$ python -q
>>> import numpy as np
>>> np.set_printoptions(suppress=True, linewidth=100)
>>> arr = np.loadtxt("run14.csv", delimiter=",")
>>> print(arr)
[[ -2.4   2.3   3.3   3.9  -4.5   0.1   1.1   0.    1.2  -5.3]
 [ -1.3   1.5   2.4   4.2  -3.1  -0.2   0.8   0.    0.7  -4.5]
 [ -5.9   4.8   6.4   2.9  -9.    1.1   2.1   0.    2.7  -7.8]
 [  1.3  -0.3   0.2   4.9   0.2  -0.9   0.1   0.   -0.4  -2.7]
 [  5.5  -3.4  -3.4   6.1   5.6  -2.1  -1.1   0.   -2.2   0.4]
 [ -1.3   1.5   2.4   4.2  -3.1  -0.2   0.8   0.    0.7  -4.5]
 [ -1.7   1.8   2.7   4.1  -3.6  -0.1   0.9   0.    0.9  -4.8]
 [-16.   12.   15.    0.  -22.    4.    5.    0.    7.  -15. ]
 [  4.6  -2.7  -2.7   5.9   4.5  -1.9  -0.9   0.   -1.8  -0.3]
 [ -2.7   2.5   3.6   3.8  -4.9   0.2   1.2   0.    1.3  -5.5]
 [ -7.6   6.    7.8   2.4 -11.2   1.6   2.6   0.    3.4  -9. ]
 [ -1.5   1.7   2.6   4.1  -3.4  -0.1   0.9   0.    0.8  -4.7]
 [  0.7   0.1   0.7   4.8  -0.6  -0.8   0.2   0.   -0.1  -3.1]
 [-13.7  10.3  13.    0.7 -19.    3.3   4.3   0.    6.  -13.3]
 [ -0.2   0.7   1.5   4.5  -1.7  -0.5   0.5   0.    0.2  -3.7]
 [-14.1  10.7  13.4   0.5 -19.6   3.5   4.5   0.    6.2 -13.7]
 [ -4.7   4.    5.4   3.2  -7.5   0.8   1.8   0.    2.2  -7. ]
 [  4.7  -2.8  -2.8   5.9   4.7  -1.9  -0.9   0.   -1.9  -0.2]
 [ -5.6   4.6   6.1   3.   -8.6   1.    2.    0.    2.5  -7.6]
 [ -1.5   1.6   2.6   4.1  -3.4  -0.1   0.9   0.    0.8  -4.6]
 [ -2.3   2.2   3.2   3.9  -4.3   0.1   1.1   0.    1.1  -5.2]
 [ -3.9   3.4   4.7   3.4  -6.5   0.6   1.6   0.    1.8  -6.4]
 [-10.9   8.3  10.6   1.5 -15.4   2.5   3.5   0.    4.8 -11.3]
 [  4.3  -2.5  -2.4   5.8   4.1  -1.8  -0.8   0.   -1.7  -0.5]
 [  4.7  -2.8  -2.7   5.9   4.6  -1.9  -0.9   0.   -1.9  -0.2]
 [  0.9  -0.1   0.5   4.8  -0.3  -0.8   0.2   0.   -0.2  -2.9]
 [  5.5  -3.3  -3.4   6.1   5.6  -2.1  -1.1   0.   -2.2   0.3]
 [-10.6   8.2  10.4   1.5 -15.1   2.5   3.5   0.    4.7 -11.2]
 [  6.7  -4.2  -4.5   6.5   7.2  -2.5  -1.5   0.   -2.7   1.2]
 [-16.9  12.6  15.8  -0.3 -23.2   4.3   5.3   0.    7.4 -15.6]
 [ -9.6   7.4   9.5   1.8 -13.7   2.2   3.2   0.    4.2 -10.4]
 [ -5.    4.1   5.5   3.2  -7.8   0.8   1.8   0.    2.3  -7.1]
 [-11.2   8.6  10.9   1.4 -15.8   2.6   3.6   0.    4.9 -11.6]
 [ -5.4   4.5   5.9   3.   -8.4   1.    2.    0.    2.5  -7.5]
 [  1.2  -0.3   0.3   4.9   0.1  -0.9   0.1   0.   -0.4  -2.7]
 [ -3.7   3.2   4.5   3.5  -6.2   0.5   1.5   0.    1.7  -6.2]
 [ -7.7   6.1   7.9   2.4 -11.3   1.6   2.6   0.    3.4  -9.1]
 [ -2.3   2.2   3.3   3.9  -4.4   0.1   1.1   0.    1.1  -5.2]
 [-12.3   9.3  11.8   1.1 -17.2   2.9   3.9   0.    5.4 -12.3]
 [ -9.5   7.4   9.4   1.9 -13.7   2.1   3.1   0.    4.2 -10.4]
 [ -2.4   2.3   3.3   3.9  -4.5   0.1   1.1   0.    1.2  -5.3]
 [ -2.5   2.3   3.4   3.9  -4.6   0.1   1.1   0.    1.2  -5.3]]
>>> # rank 7
>>> rank = np.linalg.matrix_rank(arr)
>>> print(rank)
7
>>> null = np.linalg.svd(arr)[2][rank:].T
>>> print(np.linalg.matrix_rank(arr.T @ arr), np.linalg.matrix_rank(arr @ arr.T))
7 7
>>> print([int(np.linalg.matrix_rank(np.delete(arr, i, axis=0))) for i in range(42)])
[7, 7, 7, 7, 7, 7, 7, 7, 7, 7, 7, 7, 7, 7, 7, 7, 7, 7, 7, 7, 7, 7, 7, 7, 7, 7, 7, 7, 7, 7, 7, 7, 7, 7, 7, 7, 7, 7, 7, 7, 7, 7]
>>> print(np.allclose(arr @ null, 0))
True
>>> print([int(np.linalg.matrix_rank(arr[:, :j + 1])) for j in range(10)])
[1, 2, 3, 4, 5, 6, 6, 6, 7, 7]
>>> print(np.round(null @ null.T, 1) + 0)
[[ 0.   0.   0.   0.   0.   0.   0.   0.   0.   0. ]
 [ 0.   0.4  0.   0.2  0.   0.1  0.2  0.   0.   0.4]
 [ 0.   0.   0.   0.   0.   0.   0.   0.   0.   0. ]
 [ 0.   0.2  0.   0.2  0.   0.2  0.   0.   0.   0.2]
 [ 0.   0.   0.   0.   0.   0.   0.   0.   0.   0. ]
 [ 0.   0.1  0.   0.2  0.   0.6 -0.4  0.   0.   0.1]
 [ 0.   0.2  0.   0.   0.  -0.4  0.5  0.   0.   0.2]
 [ 0.   0.   0.   0.   0.   0.   0.   1.   0.   0. ]
 [ 0.   0.   0.   0.   0.   0.   0.   0.   0.   0. ]
 [ 0.   0.4  0.   0.2  0.   0.1  0.2  0.   0.   0.4]]
>>> print(null.shape)
(10, 3)
